$ python -q
>>> import numpy as np
>>> import numpy.linalg as la
>>> np.set_printoptions(suppress=True, linewidth=200)
>>> def rnd(a):
...     return np.round(a, 2) + 0
... 
>>> feats = np.load("mat.npy")
>>> feats
array([[ 7,  7,  0, -8],
       [-1, -3,  0, -8],
       [ 0,  0,  5,  0],
       [-9,  3,  0, -7]])
>>> # 2 blocks once reordered
>>> th = np.radians(72)
>>> Rm = np.eye(4)
>>> Rm[3, 3] = Rm[1, 1] = np.cos(th)
>>> Rm[3, 1], Rm[1, 3] = -np.sin(th), np.sin(th)
>>> print(rnd(Rm))
[[ 1.    0.    0.    0.  ]
 [ 0.    0.31  0.    0.95]
 [ 0.    0.    1.    0.  ]
 [ 0.   -0.95  0.    0.31]]
>>> out = feats @ Rm.T
>>> rnd(out)
array([[ 7.  , -5.45,  0.  , -9.13],
       [-1.  , -8.54,  0.  ,  0.38],
       [ 0.  ,  0.  ,  5.  ,  0.  ],
       [-9.  , -5.73,  0.  , -5.02]])
>>> rnd(la.det(Rm)), rnd(np.trace(Rm))
(np.float64(1.0), np.float64(2.62))
>>> rnd(la.svd(feats, compute_uv=False)), rnd(la.svd(out, compute_uv=False))
(array([14.1 , 11.81,  6.07,  5.  ]), array([14.1 , 11.81,  6.07,  5.  ]))
>>> np.allclose(feats @ feats.T, out @ out.T)
True
>>> f = np.array([2, 0, 1])
>>> np.cross(feats[1, :3], feats[0, :3])
array([ 0,  0, 14])
>>> np.array([np.convolve(row, f, "same") for row in feats])
array([[ 14,   7,  -9,   0],
       [ -6,  -1, -19,   0],
       [  0,  10,   0,   5],
       [  6,  -9, -11,   0]])
>>> np.polyval(f, feats[1])
array([  3,  19,   1, 129])
>>> np.flatnonzero(la.matrix_power((feats != 0) + (feats.T != 0) + np.eye(4), 4)[3])
array([0, 1, 3])
>>> print((la.matrix_power((feats != 0) + (feats.T != 0) + np.eye(4), 4) > 0).astype(int))
[[1 1 0 1]
 [1 1 0 1]
 [0 0 1 0]
 [1 1 0 1]]
>>> (feats != 0).astype(int)
array([[1, 1, 0, 1],
       [1, 1, 0, 1],
       [0, 0, 1, 0],
       [1, 1, 0, 1]])
>>> out = np.array([[1, 3], [3, 2]])
>>> E = np.tile(out, (2, 2))
>>> E
array([[1, 3, 1, 3],
       [3, 2, 3, 2],
       [1, 3, 1, 3],
       [3, 2, 3, 2]])
>>> P = np.triu(np.array([[5, -2, 1, -1], [-4, -4, 2, -3], [1, 4, 4, 5], [-3, -1, -1, 5]]), 1) + np.eye(4)
>>> out = P @ E @ la.inv(P)
>>> rnd(la.det(out))
np.float64(0.0)
>>> rnd(np.poly(out))
array([  1.,  -6., -28.,   0.,   0.])
>>> P @ E - E @ P
array([[ -8.,  -1., -15.,   2.],
       [ -7.,   6., -14.,  -6.],
       [ 15.,  12.,   8.,  15.],
       [  0.,   6.,  -7.,  -6.]])
>>> print(la.matrix_rank(out))
2
>>> ev, V = la.eigh(E)
>>> vec = np.array([0, 0, 1, 0])
>>> print(np.abs(E).sum(axis=1).max(), rnd(np.abs(ev).max()))
10 9.08
>>> print((np.sign(V[:, -1].round(6)) == np.sign(V[0, -1].round(6))).astype(int))
[1 1 1 1]
>>> ev, V = la.eigh(E)
>>> np.unique(ev.round(6) + 0, return_counts=True)[1]
array([1, 2, 1])
>>> rnd(np.abs(V[:, -1]))
array([0.46, 0.54, 0.46, 0.54])
>>> rnd(la.svd(E, compute_uv=False))
array([9.08, 3.08, 0.  , 0.  ])
>>> rnd(la.eigvalsh(E @ E))
array([ 0. ,  0. ,  9.5, 82.5])
>>> rnd(V @ np.diag(ev) @ V.T)
array([[1., 3., 1., 3.],
       [3., 2., 3., 2.],
       [1., 3., 1., 3.],
       [3., 2., 3., 2.]])
>>> rnd(V.T @ V)
array([[1., 0., 0., 0.],
       [0., 1., 0., 0.],
       [0., 0., 1., 0.],
       [0., 0., 0., 1.]])
>>> print(rnd(ev))
[-3.08  0.    0.    9.08]
>>> rk = la.matrix_rank(E)
>>> rk
np.int64(2)
>>> N = la.svd(E)[2][rk:].T
>>> np.allclose(E @ N, 0)
True
>>> [int(la.matrix_rank(E[:, :j + 1])) for j in range(4)]
[1, 2, 2, 2]
>>> rnd(N @ N.T)
array([[ 0.5,  0. , -0.5,  0. ],
       [ 0. ,  0.5,  0. , -0.5],
       [-0.5,  0. ,  0.5,  0. ],
       [ 0. , -0.5,  0. ,  0.5]])
>>> X = np.load("m.npy")
>>> print(X)
[[0.5  0.25 0.25 0.  ]
 [0.   1.   0.   0.  ]
 [0.   0.   1.   0.  ]
 [0.33 0.   0.   0.67]]
>>> # rows sum to 1
>>> P = np.triu(np.array([[-2, -2, -1, 0], [0, -2, 1, 0], [-2, -2, 0, 1], [0, 0, 0, -1]]), 1) + np.eye(4)
>>> out = P @ X @ la.inv(P)
>>> print(np.trace(out), np.trace(X))
3.17 3.17
>>> rnd(out)
array([[ 0.5 , -0.75,  0.5 , -0.5 ],
       [ 0.  ,  1.  ,  0.  ,  0.  ],
       [ 0.33,  0.66,  0.67,  0.  ],
       [ 0.33,  0.66, -0.33,  1.  ]])
>>> rnd(P @ X - X @ P)
array([[ 0.  , -1.  , -0.75, -0.25],
       [ 0.  ,  0.  ,  0.  ,  0.  ],
       [ 0.33,  0.  ,  0.  , -0.33],
       [ 0.  ,  0.66,  0.33,  0.  ]])
>>> print(rnd(la.det(out)))
0.34
>>> la.matrix_rank(out)
np.int64(4)
